In [1]: import numpy as np

In [2]: import numpy.linalg as la

In [3]: np.set_printoptions(precision=3, suppress=True, linewidth=120, sign=" ")

In [4]: W0 = np.loadtxt("w.csv", delimiter=",")

In [5]: W0
Out[5]: 
array([[ 1.,  0.,  0.,  0.,  0.,  0.,  0.,  0.,  0.],
       [-1.,  1.,  0.,  0.,  0.,  0.,  0.,  0.,  0.],
       [-2., -3.,  1.,  0.,  0.,  0.,  0.,  0.,  0.],
       [ 2.,  0.,  0.,  1.,  0.,  0.,  0.,  0.,  0.],
       [ 3.,  3.,  2.,  2.,  1.,  0.,  0.,  0.,  0.],
       [ 0., -2., -2.,  0.,  1.,  1.,  0.,  0.,  0.],
       [ 1., -3., -3.,  1.,  0.,  3.,  1.,  0.,  0.],
       [ 3.,  3., -3., -3.,  2.,  1.,  0.,  1.,  0.],
       [-2., -3., -3., -3., -2., -3.,  2.,  2.,  1.]])

In [6]: th = np.radians(90)

In [7]: Rm = np.eye(9)

In [8]: Rm[1, 1] = Rm[7, 7] = np.cos(th)

In [9]: Rm[1, 7], Rm[7, 1] = -np.sin(th), np.sin(th)

In [10]: Rm.round(3) + 0
Out[10]: 
array([[ 1.,  0.,  0.,  0.,  0.,  0.,  0.,  0.,  0.],
       [ 0.,  0.,  0.,  0.,  0.,  0.,  0., -1.,  0.],
       [ 0.,  0.,  1.,  0.,  0.,  0.,  0.,  0.,  0.],
       [ 0.,  0.,  0.,  1.,  0.,  0.,  0.,  0.,  0.],
       [ 0.,  0.,  0.,  0.,  1.,  0.,  0.,  0.,  0.],
       [ 0.,  0.,  0.,  0.,  0.,  1.,  0.,  0.,  0.],
       [ 0.,  0.,  0.,  0.,  0.,  0.,  1.,  0.,  0.],
       [ 0.,  1.,  0.,  0.,  0.,  0.,  0.,  0.,  0.],
       [ 0.,  0.,  0.,  0.,  0.,  0.,  0.,  0.,  1.]])

In [11]: out = W0 @ Rm.T

In [12]: out.round(3) + 0
Out[12]: 
array([[ 1.,  0.,  0.,  0.,  0.,  0.,  0.,  0.,  0.],
       [-1.,  0.,  0.,  0.,  0.,  0.,  0.,  1.,  0.],
       [-2.,  0.,  1.,  0.,  0.,  0.,  0., -3.,  0.],
       [ 2.,  0.,  0.,  1.,  0.,  0.,  0.,  0.,  0.],
       [ 3.,  0.,  2.,  2.,  1.,  0.,  0.,  3.,  0.],
       [ 0.,  0., -2.,  0.,  1.,  1.,  0., -2.,  0.],
       [ 1.,  0., -3.,  1.,  0.,  3.,  1., -3.,  0.],
       [ 3., -1., -3., -3.,  2.,  1.,  0.,  3.,  0.],
       [-2., -2., -3., -3., -2., -3.,  2., -3.,  1.]])

In [13]: np.allclose(la.norm(W0, axis=1), la.norm(out, axis=1))
Out[13]: True

In [14]: round(float(la.det(Rm)), 3), np.trace(Rm)
Out[14]: (1.0, np.float64(7.0))

In [15]: np.allclose(W0 @ W0.T, out @ out.T)
Out[15]: True

In [16]: np.abs(out - W0).max(axis=0)
Out[16]: array([ 0.,  4.,  0.,  0.,  0.,  0.,  0.,  5.,  0.])

In [17]: np.prod(np.diag(W0)), round(float(la.det(W0)), 3)
Out[17]: (np.float64(1.0), 1.0)

In [18]: def softmax(z):
    ...:     e = np.exp(z - z.max(axis=-1, keepdims=True))
    ...:     return e / e.sum(axis=-1, keepdims=True)
    ...: 

In [19]: softmax(W0[5])
Out[19]: array([ 0.093,  0.013,  0.013,  0.093,  0.254,  0.254,  0.093,  0.093,  0.093])

In [20]: np.round(softmax(10 * W0[5]), 3) + 0
Out[20]: array([ 0. ,  0. ,  0. ,  0. ,  0.5,  0.5,  0. ,  0. ,  0. ])

In [21]: att = W0 @ W0.T / np.sqrt(9)

In [22]: softmax(att)[5] @ W0
Out[22]: array([ 0.669, -2.731, -2.74 ,  0.564,  0.066,  2.273,  0.863,  0.119,  0.053])

In [23]: softmax(att).round(6).argmax(axis=1)
Out[23]: array([ 4,  1,  2,  4,  4,  6,  6,  7,  8])
